% python3 -q
>>> import numpy as np
>>> np.set_printoptions(precision=2, suppress=True, linewidth=100, floatmode="fixed")
>>> J = np.load("w.npy")
>>> J
array([[ 2,  0,  0,  0],
       [ 0,  5, 10,  0],
       [ 2,  0,  0,  0],
       [ 2, 14, 20, 16],
       [11,  0,  0,  0],
       [ 0,  2,  6,  0],
       [14,  0,  0, 11],
       [ 2,  0,  0,  0],
       [11,  5,  5, 16],
       [ 0, 17, 25, 16],
       [ 8,  5,  6, 11],
       [11,  0,  0,  1],
       [ 5,  8, 11, 11],
       [ 0,  5,  9,  0],
       [14,  0,  0, 11],
       [14,  0,  0,  6],
       [11,  0,  0,  1],
       [11,  0,  0,  0],
       [ 8,  2,  2,  6],
       [ 8,  5,  6, 11],
       [14,  0,  0,  1],
       [ 2,  0,  0,  0],
       [ 5,  0,  0,  0],
       [11,  5,  5, 16],
       [11,  0,  0,  0],
       [ 5,  0,  0,  0]])
>>> T = np.stack([J, -2 * J, J[::-1]])
>>> T.sum(axis=0)
array([[  3,   0,   0,   0],
       [ 11,  -5, -10,   0],
       [  9,   5,   5,  16],
       [  3, -14, -20, -16],
       [ -9,   0,   0,   0],
       [ 14,  -2,  -6,   1],
       [ -6,   5,   6,   0],
       [  6,   2,   2,   6],
       [  0,  -5,  -5, -16],
       [ 11, -17, -25, -15],
       [  6,  -5,  -6,  -5],
       [  3,   0,   0,  10],
       [ -5,  -3,  -2, -11],
       [  5,   3,   2,  11],
       [ -3,   0,   0, -10],
       [ -6,   5,   6,   5],
       [-11,  17,  25,  15],
       [  0,   5,   5,  16],
       [ -6,  -2,  -2,  -6],
       [  6,  -5,  -6,   0],
       [-14,   2,   6,  -1],
       [  9,   0,   0,   0],
       [ -3,  14,  20,  16],
       [ -9,  -5,  -5, -16],
       [-11,   5,  10,   0],
       [ -3,   0,   0,   0]])
>>> np.linalg.matrix_rank(T.reshape(3, -1))
np.int64(2)
>>> (T @ J.T).shape
(3, 26, 26)
>>> np.linalg.norm(T, axis=(1, 2))
array([ 76.28, 152.55,  76.28])
>>> np.linalg.matrix_rank(T)
array([4, 4, 4])
>>> arr = np.load("dump.npy")
>>> arr
array([[ 0.00, -0.08, -0.25, -0.26,  0.93, -0.06],
       [-0.93, -0.23, -0.21,  0.06, -0.07, -0.17],
       [ 0.08, -0.43, -0.31, -0.67, -0.28,  0.43],
       [-0.27,  0.05,  0.47,  0.13,  0.23,  0.79],
       [-0.04,  0.59, -0.70,  0.18, -0.06,  0.35],
       [ 0.23, -0.63, -0.29,  0.66,  0.06,  0.17]])
>>> T = np.stack([arr, 5 * arr, arr[::-1]])
>>> np.round(np.einsum("bij,cij->bc", T, T), 2) + 0
array([[  6.00,  30.00,   0.00],
       [ 30.00, 150.00,   0.00],
       [  0.00,   0.00,   6.00]])
>>> np.linalg.matrix_rank(T.reshape(3, -1))
np.int64(2)
>>> np.linalg.det(T)
array([    -1.00, -15625.00,      1.00])
